>>> import numpy as np
>>> from numpy import linalg as LA
>>> np.set_printoptions(precision=2, suppress=True, linewidth=160, legacy="1.25")
>>> mat = np.loadtxt("arr.csv", delimiter=",")
>>> print(mat)
[[0. 0. 2. 4. 3. 3. 4. 4. 3. 4. 3. 1. 1. 5. 1.]
 [0. 0. 3. 3. 1. 3. 1. 5. 3. 4. 4. 4. 1. 3. 3.]
 [2. 3. 0. 2. 3. 5. 1. 6. 3. 3. 2. 4. 1. 1. 3.]
 [4. 3. 2. 0. 5. 0. 1. 5. 3. 5. 0. 4. 6. 2. 5.]
 [3. 1. 3. 5. 2. 6. 3. 3. 2. 4. 3. 4. 3. 4. 5.]
 [3. 3. 5. 0. 6. 0. 0. 5. 1. 6. 2. 4. 4. 2. 3.]
 [4. 1. 1. 1. 3. 0. 6. 2. 6. 3. 6. 3. 2. 4. 5.]
 [4. 5. 6. 5. 3. 5. 2. 0. 2. 2. 4. 3. 1. 5. 2.]
 [3. 3. 3. 3. 2. 1. 6. 2. 4. 1. 4. 2. 5. 4. 4.]
 [4. 4. 3. 5. 4. 6. 3. 2. 1. 6. 2. 4. 5. 3. 2.]
 [3. 4. 2. 0. 3. 2. 6. 4. 4. 2. 6. 2. 3. 4. 3.]
 [1. 4. 4. 4. 4. 4. 3. 3. 2. 4. 2. 6. 3. 3. 5.]
 [1. 1. 1. 6. 3. 4. 2. 1. 5. 5. 3. 3. 4. 2. 4.]
 [5. 3. 1. 2. 4. 2. 4. 5. 4. 3. 4. 3. 2. 0. 2.]
 [1. 3. 3. 5. 5. 3. 5. 2. 4. 2. 3. 5. 4. 2. 2.]]
>>> O, vecs = LA.qr(mat[:, :12])[0], LA.qr(mat[:, 12:])[0]
>>> sigma = LA.svd(O.T @ vecs, compute_uv=False)
>>> print((sigma > 0.9).sum())
2
>>> print(sigma)
[1.   0.93 0.83]
>>> print(np.degrees(np.arccos(sigma.clip(0, 1))))
[ 2.51 22.01 33.61]
>>> print(np.round(LA.norm(O @ O.T - vecs @ vecs.T, 2), 2))
1.0
>>> r0 = np.array([2, 0, 1, 0, 2, 3, 3, 3, 0, 3, 2, 2, 0, 1, 2])
>>> Y = mat + np.outer(r0, np.eye(15)[5])
>>> print(LA.matrix_rank(Y - mat))
1
